% ipython --no-banner

In [1]: import numpy as np

In [2]: from numpy import linalg as LA

In [3]: np.set_printoptions(precision=1, suppress=True, linewidth=160, sign=" ")

In [4]: K = np.load("run10.npy")

In [5]: K
Out[5]: 
array([[-6.9,  1.5, 26.8],
       [-6.6,  3.3, 27.9],
       [-6.9,  3.1, 27.5],
       [-6.4,  3.9, 26.6],
       [-6.6,  2.9, 25.8],
       [-6.4,  3.2, 29.2],
       [-5.9,  4.4, 25.8],
       [-6. ,  2.5, 27.9],
       [-6. ,  3.8, 27.3],
       [-5.1,  2.9, 29.9],
       [-8. ,  2.5, 25.9],
       [-5.6,  1.9, 27.3],
       [-6.9,  2.4, 27.6],
       [-4.7,  3.8, 26.2],
       [-7.7,  2.9, 26.7],
       [-6.8,  2.6, 27.4],
       [-7.2,  2.5, 28.8],
       [-6.4,  2.9, 26.8],
       [-5. ,  3.2, 29.2],
       [-6.5,  2. , 26.1],
       [-6.3,  1.4, 26.5],
       [-5.5,  3.5, 26.5],
       [-6.9,  3.9, 29.3],
       [-7.1,  0.8, 25.8]])

In [6]: x0 = np.array([2, 5, 3])

In [7]: rhs = K @ x0

In [8]: np.round(LA.pinv(K) @ K, 1) + 0
Out[8]: 
array([[ 1.,  0.,  0.],
       [ 0.,  1.,  0.],
       [ 0.,  0.,  1.]])

In [9]: LA.lstsq(K, rhs)[0]
Out[9]: array([ 2.,  5.,  3.])

In [10]: print(LA.solve(K.T @ K, K.T @ rhs))
[ 2.  5.  3.]

In [11]: rng = np.random.default_rng(3248)

In [12]: rhs = rhs + 0.3 * rng.normal(size=24)

In [13]: rhs
Out[13]: 
array([ 74.1,  86.6,  84.2,  86. ,  78.5,  91. ,  87.8,  83.9,  88.5,  93.6,  74.4,  79.7,  81.2,  87.7,  79.5,  81.5,  84.9,  82.3,  93. ,  75.4,  74.2,
        85.4,  93.8,  67.3])

In [14]: b, *_ = LA.lstsq(K, rhs)

In [15]: [round(float(LA.norm(LA.solve(K.T @ K + lam * np.eye(3), K.T @ rhs))), 2) for lam in (0, 1, 10, 100)]
Out[15]: [6.04, 5.83, 4.65, 3.09]

In [16]: b
Out[16]: array([ 1.8,  5. ,  3. ])

In [17]: print(np.round(LA.norm(rhs - K @ b), 1))
1.2

In [18]: np.round(K.T @ (rhs - K @ b), 1) + 0
Out[18]: array([ 0.,  0.,  0.])
